In [1]: import numpy as np

In [2]: import numpy.linalg as la

In [3]: np.set_printoptions(precision=2, suppress=True, linewidth=120, legacy="1.25")

In [4]: def tidy(a):
   ...:     return np.round(a, 2) + 0
   ...: 

In [5]: mat = np.load("sample1.npy")

In [6]: print(mat)
[[ 2.  0.  0.]
 [ 0.  1.  2.]
 [ 0. -1. -1.]]

In [7]: print(mat @ mat)
[[ 4.  0.  0.]
 [ 0. -1.  0.]
 [ 0.  0. -1.]]

In [8]: print(tidy(np.sort(la.eigvals(mat).real)))
[0. 0. 2.]

In [9]: print(np.flatnonzero(la.matrix_power((mat != 0) + (mat.T != 0) + np.eye(3), 3)[2]))
[1 2]

In [10]: print((la.matrix_power((mat != 0) + (mat.T != 0) + np.eye(3), 3) > 0).astype(int))
[[1 0 0]
 [0 1 1]
 [0 1 1]]

In [11]: rng = np.random.default_rng(54760)

In [12]: M = np.triu(rng.random((3, 3)) < 0.8, 1).astype(int)

In [13]: M = M + M.T

In [14]: print(M)
[[0 1 1]
 [1 0 1]
 [1 1 0]]

In [15]: # equal to its transpose

In [16]: theta = np.radians(30)

In [17]: R = np.eye(3)

In [18]: R[2, 2] = R[0, 0] = np.cos(theta)

In [19]: R[2, 0], R[0, 2] = -np.sin(theta), np.sin(theta)

In [20]: print(tidy(R))
[[ 0.87  0.    0.5 ]
 [ 0.    1.    0.  ]
 [-0.5   0.    0.87]]

In [21]: B = M @ R.T

In [22]: print(tidy(la.svd(M, compute_uv=False)), tidy(la.svd(B, compute_uv=False)))
[2. 1. 1.] [2. 1. 1.]

In [23]: hat = np.triu(np.array([[-3, 2, 0], [-2, 0, -2], [0, -1, -3]]), 1) + np.eye(3)

In [24]: B = hat @ R @ la.inv(hat)

In [25]: print(tidy(np.trace(B)), tidy(np.trace(R)))
2.73 2.73

In [26]: print(tidy(hat @ R - R @ hat))
[[0.   0.27 0.  ]
 [1.   0.   0.27]
 [0.   1.   0.  ]]

In [27]: print(tidy(B))
[[ 0.87  0.27  1.04]
 [ 1.   -1.   -3.73]
 [-0.5   1.    2.87]]

In [28]: q, R = la.qr(B)

In [29]: print(tidy(q @ R))
[[ 0.87  0.27  1.04]
 [ 1.   -1.   -3.73]
 [-0.5   1.    2.87]]

In [30]: print(tidy(abs(R[0, 0])), tidy(la.norm(B[:, 0])))
1.41 1.41

In [31]: print(tidy(np.trace(q @ q.T)))
3.0

In [32]: print(tidy(q))
[[-0.61  0.73 -0.31]
 [-0.71 -0.33  0.63]
 [ 0.35  0.61  0.71]]

In [33]: print(tidy(R))
[[-1.41  0.9   3.02]
 [ 0.    1.13  3.7 ]
 [ 0.    0.   -0.63]]

In [34]: r0 = np.array([1, 2, -1])

In [35]: B = M + np.outer(r0, np.eye(3)[2])

In [36]: print(la.matrix_rank(la.inv(B) - la.inv(M), tol=1e-8))
1

In [37]: m1 = np.diag(5 * np.array([0, 1, 5])) + np.array([[4, 0, -2], [0, 1, -1], [-5, 1, 4]])

In [38]: print(m1)
[[ 4  0 -2]
 [ 0  6 -1]
 [-5  1 29]]

In [39]: # row 2 dominates

In [40]: print(tidy(la.det(m1[::-1])))
-640.0

In [41]: print(np.einsum("ii->", m1))
39

In [42]: print(tidy(la.det(m1.T)))
640.0

In [43]: print(np.kron(np.eye(2, dtype=int), m1))
[[ 4  0 -2  0  0  0]
 [ 0  6 -1  0  0  0]
 [-5  1 29  0  0  0]
 [ 0  0  0  4  0 -2]
 [ 0  0  0  0  6 -1]
 [ 0  0  0 -5  1 29]]

In [44]: print(tidy(la.eigvals(m1).sum().real))
39.0

In [45]: q, evecs = la.qr(m1[:, :2])[0], la.qr(m1[:, 2:])[0]

In [46]: sig = la.svd(q.T @ evecs, compute_uv=False)

In [47]: print(tidy(la.norm(q @ q.T - evecs @ evecs.T, 2)))
1.0

In [48]: print(tidy(sig))
[0.82]

In [49]: print(tidy(np.degrees(np.arccos(sig.clip(0, 1)))))
[34.73]

In [50]: r0 = np.array([9, 6, -1])

In [51]: B = m1 + np.outer(r0, np.eye(3)[0])

In [52]: print(la.matrix_rank(B - m1))
1

In [53]: print(B)
[[13.  0. -2.]
 [ 6.  6. -1.]
 [-6.  1. 29.]]

In [54]: print(tidy(la.det(B) / la.det(m1)), tidy(1 + la.solve(m1, r0)[0]))
3.42 3.42

In [55]: print(la.matrix_rank(la.inv(B) - la.inv(m1), tol=1e-8))
1

In [56]: idx = rng.permutation(3)

In [57]: print(idx)
[0 1 2]

In [58]: B = m1[idx][:, idx]

In [59]: print(B)
[[ 4  0 -2]
 [ 0  6 -1]
 [-5  1 29]]

In [60]: print(np.diag(B))
[ 4  6 29]

In [61]: data = np.loadtxt("w.csv", delimiter=",")

In [62]: print(data)
[[-0.1  0.3 -0.6 -0.5]
 [-0.6 -1.1  0.7  0.9]
 [-0.8  0.4 -0.4 -0.1]]

In [63]: blk = np.stack([data, 4 * data, data[::-1]])

In [64]: print(tidy(np.einsum("bij,cij->bc", blk, blk)))
[[ 4.55 18.2   3.85]
 [18.2  72.8  15.4 ]
 [ 3.85 15.4   4.55]]

In [65]: print(la.matrix_rank(blk.reshape(3, -1)))
2

In [66]: print(tidy(la.norm(blk, axis=(1, 2))))
[2.13 8.53 2.13]

In [67]: print(blk.sum(axis=0))
[[-1.3  1.9 -3.4 -2.6]
 [-3.6 -6.6  4.2  5.4]
 [-4.1  2.3 -2.6 -1. ]]

In [68]: print(la.matrix_rank(blk))
[3 3 3]

In [69]: E = np.load("block8.npy")

In [70]: print(tidy(E))
[[-0.61  0.05 -0.79]
 [ 0.29 -0.91 -0.28]
 [-0.73 -0.41  0.55]]

In [71]: # columns are unit length and at right angles

In [72]: G = E.T @ E

In [73]: print(la.matrix_rank(G))
3

In [74]: print(np.trace(G), tidy((E ** 2).sum()))
3.0 3.0

In [75]: print(tidy(np.sort(np.abs(la.eigvals(E)))))
[1. 1. 1.]

In [76]: print(tidy(E @ E))
[[ 0.97  0.25  0.04]
 [-0.24  0.96 -0.13]
 [-0.07  0.11  0.99]]
